$ ipython --no-banner

In [1]: import numpy as np

In [2]: import numpy.linalg as la

In [3]: np.set_printoptions(precision=1, suppress=True, linewidth=120, floatmode="fixed")

In [4]: rd = lambda a: np.round(a, 1) + 0

In [5]: M = np.load("test17.npy")

In [6]: M
Out[6]: 
array([[ 1,  2,  0, -1,  0,  1],
       [ 2,  1,  2,  0, -1,  0],
       [ 0,  2,  1,  2,  0, -1],
       [-1,  0,  2,  1,  2,  0],
       [ 0, -1,  0,  2,  1,  2],
       [ 1,  0, -1,  0,  2,  1]])

In [7]: np.all(la.eigvalsh(M) > 0)
Out[7]: np.False_

In [8]: [round(float(la.det(M[:i, :i])), 2) + 0 for i in range(1, 7)]
Out[8]: [1.0, -3.0, -7.0, 24.0, 64.0, -280.0]

In [9]: Y = np.array([[0, -1], [-2, 3], [1, 2], [3, -2], [-3, -1], [3, 1]])

In [10]: Y.T @ M.T
Out[10]: 
array([[-4,  3,  0, -1, 11, -4],
       [ 8,  6,  3,  1, -6, -4]])

In [11]: np.einsum("ik,kj->ji", M, Y)
Out[11]: 
array([[-4,  3,  0, -1, 11, -4],
       [ 8,  6,  3,  1, -6, -4]])

In [12]: la.matrix_rank(np.vstack([M, Y.T]))
Out[12]: np.int64(6)

In [13]: np.einsum("ik,kj->ij", M, Y)
Out[13]: 
array([[-4,  8],
       [ 3,  6],
       [ 0,  3],
       [-1,  1],
       [11, -6],
       [-4, -4]])

In [14]: x0 = np.array([0, 2, -1, -1, 2, 2])

In [15]: y = M @ x0

In [16]: coef, lr = np.zeros(6), 1 / la.norm(M, 2) ** 2

In [17]: for i in range(8):
    ...:     coef -= lr * M.T @ (M @ coef - y)
    ...:     if i % 2 == 0: print(i, round(la.norm(M @ coef - y), 1))
    ...: 
0 5.2
2 2.2
4 1.4
6 1.0

In [18]: rd(la.cond(M))
Out[18]: np.float64(3.5)

In [19]: rd(coef)
Out[19]: array([ 0.4,  1.7, -1.0, -0.9,  2.1,  1.7])

In [20]: Q, Rm = la.qr(M)

In [21]: np.allclose(Rm.T @ Rm, M.T @ M)
Out[21]: True

In [22]: rd(np.abs(np.diag(Rm)))
Out[22]: array([2.6, 2.8, 2.9, 2.7, 2.8, 1.7])

In [23]: rd(Q)
Out[23]: 
array([[-0.4,  0.5,  0.3, -0.2, -0.3, -0.6],
       [-0.8, -0.1, -0.6, -0.1,  0.2,  0.1],
       [ 0.0,  0.7,  0.0,  0.6,  0.2,  0.3],
       [ 0.4,  0.2, -0.7, -0.1, -0.6,  0.0],
       [ 0.0, -0.4, -0.2,  0.7,  0.0, -0.6],
       [-0.4, -0.2,  0.3,  0.3, -0.7,  0.4]])

In [24]: rd(Rm)
Out[24]: 
array([[-2.6, -1.5, -0.4,  0.8,  0.8, -0.8],
       [ 0.0,  2.8,  1.2,  0.4, -0.3, -1.1],
       [ 0.0,  0.0, -2.9, -1.3, -0.2,  0.3],
       [ 0.0,  0.0,  0.0,  2.7,  1.2,  0.9],
       [ 0.0,  0.0,  0.0,  0.0, -2.8, -1.2],
       [ 0.0,  0.0,  0.0,  0.0,  0.0, -1.7]])

In [25]: rd(Q.T @ Q)
Out[25]: 
array([[1.0, 0.0, 0.0, 0.0, 0.0, 0.0],
       [0.0, 1.0, 0.0, 0.0, 0.0, 0.0],
       [0.0, 0.0, 1.0, 0.0, 0.0, 0.0],
       [0.0, 0.0, 0.0, 1.0, 0.0, 0.0],
       [0.0, 0.0, 0.0, 0.0, 1.0, 0.0],
       [0.0, 0.0, 0.0, 0.0, 0.0, 1.0]])

In [26]: rd(abs(Rm[0, 0])), rd(la.norm(M[:, 0]))
Out[26]: (np.float64(2.6), np.float64(2.6))

In [27]: arr = np.loadtxt("block13.csv", delimiter=",")

In [28]: arr
Out[28]: 
array([[ 0.6,  0.1,  0.5],
       [ 0.9, -0.1, -0.5],
       [ 1.3,  0.4, -1.5]])

In [29]: u, r1 = arr[2], arr[1]

In [30]: rd(u @ u)
Out[30]: np.float64(4.1)

In [31]: p = (u @ r1) / (u @ u) * u

In [32]: rd(p)
Out[32]: array([ 0.6,  0.2, -0.7])

In [33]: rd(r1 - p)
Out[33]: array([ 0.3, -0.3,  0.2])

In [34]: Q, _ = la.qr(np.array([[-0.6, -0.1, 0.2], [-0.2, 1.6, -0.2], [0.9, 1.1, -0.1]]))

In [35]: X = Q[:, :3]

In [36]: rd(X)
Out[36]: 
array([[-0.5, -0.1,  0.8],
       [-0.2, -0.9, -0.3],
       [ 0.8, -0.3,  0.5]])

In [37]: u = np.array([-1, 2, 0])

In [38]: rd(np.polyval(u, X[1]))
Out[38]: array([-0.4, -2.8, -0.6])

In [39]: rd(np.cross(X[1, :3], X[2, :3]))
Out[39]: array([-0.5, -0.1,  0.8])

In [40]: u = np.array([2, 5, 0, 1])

In [41]: rng = np.random.default_rng(3578)

In [42]: data = np.outer(rng.normal(size=23), u) + 0.1 * rng.normal(size=(23, 4))

In [43]: rd(data)
Out[43]: 
array([[ 0.7,  1.7,  0.0,  0.3],
       [ 0.1, -0.1, -0.1, -0.1],
       [-0.3, -1.2,  0.1, -0.1],
       [-0.6, -1.1, -0.1,  0.0],
       [-2.9, -7.4,  0.0, -1.6],
       [ 4.9, 12.2,  0.0,  2.5],
       [-1.8, -4.2,  0.1, -0.8],
       [ 0.7,  1.6, -0.1,  0.2],
       [ 0.1,  0.5, -0.2,  0.0],
       [-2.2, -5.5,  0.1, -1.1],
       [ 0.1,  0.5,  0.1,  0.3],
       [-2.0, -5.4,  0.0, -1.1],
       [ 1.4,  3.4,  0.1,  0.7],
       [ 0.4,  0.6,  0.2,  0.1],
       [ 2.3,  6.0,  0.0,  1.0],
       [ 2.0,  4.9,  0.1,  0.9],
       [ 3.2,  8.5,  0.1,  1.6],
       [-3.1, -8.0,  0.1, -1.7],
       [-1.5, -4.3,  0.1, -1.0],
       [-2.3, -5.8, -0.1, -1.1],
       [ 2.6,  6.4,  0.2,  1.1],
       [-3.2, -8.0,  0.1, -1.6],
       [-1.3, -3.5, -0.1, -0.8]])

In [44]: gram = data.T @ data

In [45]: rd(np.trace(gram)), rd((data ** 2).sum())
Out[45]: (np.float64(794.5), np.float64(794.5))

In [46]: rd(la.svd(data, compute_uv=False) ** 2)
Out[46]: array([793.8,   0.3,   0.2,   0.1])

In [47]: np.allclose(gram, gram.T)
Out[47]: True

In [48]: rd(la.eigvalsh(gram)[::-1])
Out[48]: array([793.8,   0.3,   0.2,   0.1])

In [49]: Xc = data - data.mean(axis=0)

In [50]: vecs = la.svd(Xc)[2][:1]

In [51]: Y = Xc - Xc @ vecs.T @ vecs

In [52]: rd(la.norm(Y) / la.norm(Xc))
Out[52]: np.float64(0.0)

In [53]: rd(Y.std(axis=0))
Out[53]: array([0.1, 0.0, 0.1, 0.1])

In [54]: la.norm(Y, axis=1).round(6).argmax()
Out[54]: np.int64(3)

In [55]: rd(np.diag(vecs.T @ vecs))
Out[55]: array([0.1, 0.8, 0.0, 0.0])
